% python3 -q
>>> import numpy as np
>>> np.set_printoptions(suppress=True, linewidth=140)
>>> tidy = lambda a: np.round(a, 1) + 0
>>> F = np.load("a.npy")
>>> F
array([[ 1, -1,  1],
       [ 1,  0,  0],
       [ 1,  1,  1]])
>>> P = np.triu(np.array([[2, 0, 1], [2, 2, 0], [1, 2, 1]]), 1) + np.eye(3)
>>> M2 = P @ F @ np.linalg.inv(P)
>>> np.poly(M2)
array([ 1., -2.,  1., -2.])
>>> np.trace(M2), np.trace(F)
(np.float64(2.0), np.int64(2))
>>> np.linalg.matrix_rank(M2)
np.int64(3)
>>> np.kron(np.eye(2, dtype=int), F)
array([[ 1, -1,  1,  0,  0,  0],
       [ 1,  0,  0,  0,  0,  0],
       [ 1,  1,  1,  0,  0,  0],
       [ 0,  0,  0,  1, -1,  1],
       [ 0,  0,  0,  1,  0,  0],
       [ 0,  0,  0,  1,  1,  1]])
>>> tidy(np.poly(F))
array([ 1., -2.,  1., -2.])
>>> np.einsum("ii->", F)
np.int64(2)
>>> def softmax(z):
...     e = np.exp(z - z.max(axis=-1, keepdims=True))
...     return e / e.sum(axis=-1, keepdims=True)
... 
>>> softmax(F).sum(axis=1)
array([1., 1., 1.])
>>> scores = F @ F.T / np.sqrt(3)
>>> tidy(softmax(scores)[1] @ F)
array([1. , 0. , 0.7])
>>> softmax(scores).round(6).argmax(axis=1)
array([0, 0, 2])
>>> tidy(softmax(scores))
array([[0.6, 0.2, 0.2],
       [0.3, 0.3, 0.3],
       [0.2, 0.2, 0.6]])
>>> tidy(softmax(scores + np.triu(np.full(scores.shape, -np.inf), 1)))
array([[1. , 0. , 0. ],
       [0.5, 0.5, 0. ],
       [0.2, 0.2, 0.6]])
>>> O, _ = np.linalg.qr(np.array([[0.0, 0.5, -1.0, 0.7],
...     [0.8, -0.7, 0.2, 0.8],
...     [1.1, 0.0, -1.1, 2.5],
...     [1.3, 1.4, 2.3, -0.8]]))
>>> data = O[:, :4]
>>> tidy(data)
array([[ 0. ,  0.3, -0.6, -0.7],
       [-0.4, -0.7,  0.3, -0.6],
       [-0.6, -0.3, -0.6,  0.5],
       [-0.7,  0.6,  0.4,  0. ]])
>>> tidy(np.linalg.norm(data, axis=0))
array([1., 1., 1., 1.])
>>> tidy(np.linalg.det(data))
np.float64(-1.0)
>>> tidy((data - data.T) / 2)
array([[ 0. ,  0.4,  0. ,  0. ],
       [-0.4,  0. ,  0.3, -0.6],
       [ 0. , -0.3,  0. ,  0. ],
       [ 0. ,  0.6,  0. ,  0. ]])
>>> tidy(np.abs(np.linalg.eigvals(data)).max())
np.float64(1.0)
>>> np.allclose(data, data.T)
False
>>> M = np.load("block6.npy")
>>> M
array([[ 4,  4,  2],
       [ 1,  1, -1],
       [ 2,  2,  0],
       [ 0,  0, -2]])
>>> np.unique(M.round(6), axis=0).shape
(4, 3)
>>> tidy(M @ np.linalg.pinv(M) @ M)
array([[ 4.,  4.,  2.],
       [ 1.,  1., -1.],
       [ 2.,  2.,  0.],
       [ 0.,  0., -2.]])
>>> np.linalg.lstsq(M[:-1].T, M[-1])[2]
np.int32(2)
>>> tidy(np.trace(np.linalg.pinv(M) @ M))
np.float64(2.0)
>>> r0, r1 = M[3], M[2]
>>> r0 @ r1
np.int64(0)
>>> p = (r0 @ r1) / (r0 @ r0) * r0
>>> (r1 - p) @ r0
np.float64(0.0)
>>> np.linalg.matrix_rank(np.outer(r0, r1))
np.int64(1)
>>> tidy(np.linalg.norm(r0 + r1) ** 2 + np.linalg.norm(r0 - r1) ** 2)
np.float64(24.0)
>>> r1 - p
array([2., 2., 0.])
>>> x0 = np.array([-1, -1, 1])
>>> h = np.maximum(M @ x0, 0)
>>> h
array([0, 0, 0, 0])
>>> M * (h > 1e-9)[:, None]
array([[0, 0, 0],
       [0, 0, 0],
       [0, 0, 0],
       [0, 0, 0]])
>>> X = np.load("out8.npy")
>>> tidy(X)
array([[ 0.5,  0. ,  0.9],
       [ 0. ,  1. ,  0. ],
       [-0.9,  0. ,  0.5]])
>>> tidy(X @ X)
array([[-0.5,  0. ,  0.9],
       [ 0. ,  1. ,  0. ],
       [-0.9,  0. , -0.5]])
>>> (np.linalg.matrix_power((X != 0) + (X.T != 0) + np.eye(3), 3) > 0).astype(int)
array([[1, 0, 1],
       [0, 1, 0],
       [1, 0, 1]])
>>> M2 = X / np.sqrt((X ** 2).mean(axis=1, keepdims=True))
>>> np.linalg.matrix_rank(M2) == np.linalg.matrix_rank(X)
np.True_
>>> x0 = np.array([9, 4, 1])
>>> 3 - np.linalg.matrix_rank(X - np.eye(3), tol=1e-8)
np.int64(1)
>>> tidy(np.sort(np.abs(np.degrees(np.angle(np.linalg.eigvals(X))))))
array([ 0., 60., 60.])
>>> M2 = np.array([[-9, 3, -2], [8, 1, -7]])
>>> Z = np.kron(M2, X)
>>> np.linalg.matrix_rank(Z)
np.int64(6)
>>> tidy(np.linalg.norm(X, axis=0))
array([1., 1., 1.])
>>> tidy(np.linalg.pinv(X))
array([[ 0.5,  0. , -0.9],
       [ 0. ,  1. ,  0. ],
       [ 0.9,  0. ,  0.5]])
>>> arr = np.load("dump.npy")
>>> arr
array([[  2,  12,   9],
       [ -2,   8,   5],
       [-11,  -1,  -4],
       [ -8,   2,  -1]])
>>> r = np.linalg.matrix_rank(arr)
>>> r
np.int64(2)
>>> N = np.linalg.svd(arr)[2][r:].T
>>> tidy(N @ N.T)
array([[ 0.1,  0.1, -0.2],
       [ 0.1,  0.3, -0.4],
       [-0.2, -0.4,  0.6]])
>>> [int(np.linalg.matrix_rank(arr[:, :j + 1])) for j in range(3)]
[1, 2, 2]
>>> tidy(arr @ N)
array([[0.],
       [0.],
       [0.],
       [0.]])
>>> N.shape
(3, 1)
>>> np.linalg.matrix_rank(arr, rtol=0.1)
np.int64(2)
>>> [round(float(x), 1) for x in np.linalg.svd(arr, compute_uv=False)[:3]]
[18.3, 13.9, 0.0]
>>> mat = np.load("run3.npy")
>>> mat
array([[ 5.1,  9. , -6. ,  3. ],
       [-6. ,  9.1, -2. , -9. ],
       [ 4. , -3. ,  0.1, -4. ],
       [ 5. ,  9. , -6. ,  3.1]])
>>> P = np.triu(np.array([[-2, 0, 5, 4], [-5, 1, 2, 0], [1, -2, -5, 3], [2, 0, 3, 4]]), 1) + np.eye(4)
>>> M2 = P @ mat @ np.linalg.inv(P)
>>> tidy(np.linalg.det(M2))
np.float64(-29.8)
>>> tidy(M2)
array([[  45.1,   30. , -315. ,  760. ],
       [   2. ,    3.1,  -18. ,   29. ],
       [  19. ,   24. , -160.9,  412. ],
       [   5. ,    9. ,  -49. ,  130.1]])
>>> tidy(np.poly(M2))
array([  1. , -17.4, 206.2, 277.3, -29.8])
>>> np.linalg.matrix_rank(M2)
np.int64(4)
>>> tidy(np.einsum("ij,ji->", mat, mat))
np.float64(-109.6)
>>> tidy(np.linalg.det(mat[::-1]))
np.float64(-29.8)
>>> tidy(np.linalg.det(mat.T))
np.float64(-29.8)
>>> tidy(np.linalg.eigvals(mat))
array([ 9.3+11.9j,  9.3-11.9j, -1.3 +0.j ,  0.1 +0.j ])
>>> np.einsum("ii->", mat)
np.float64(17.4)
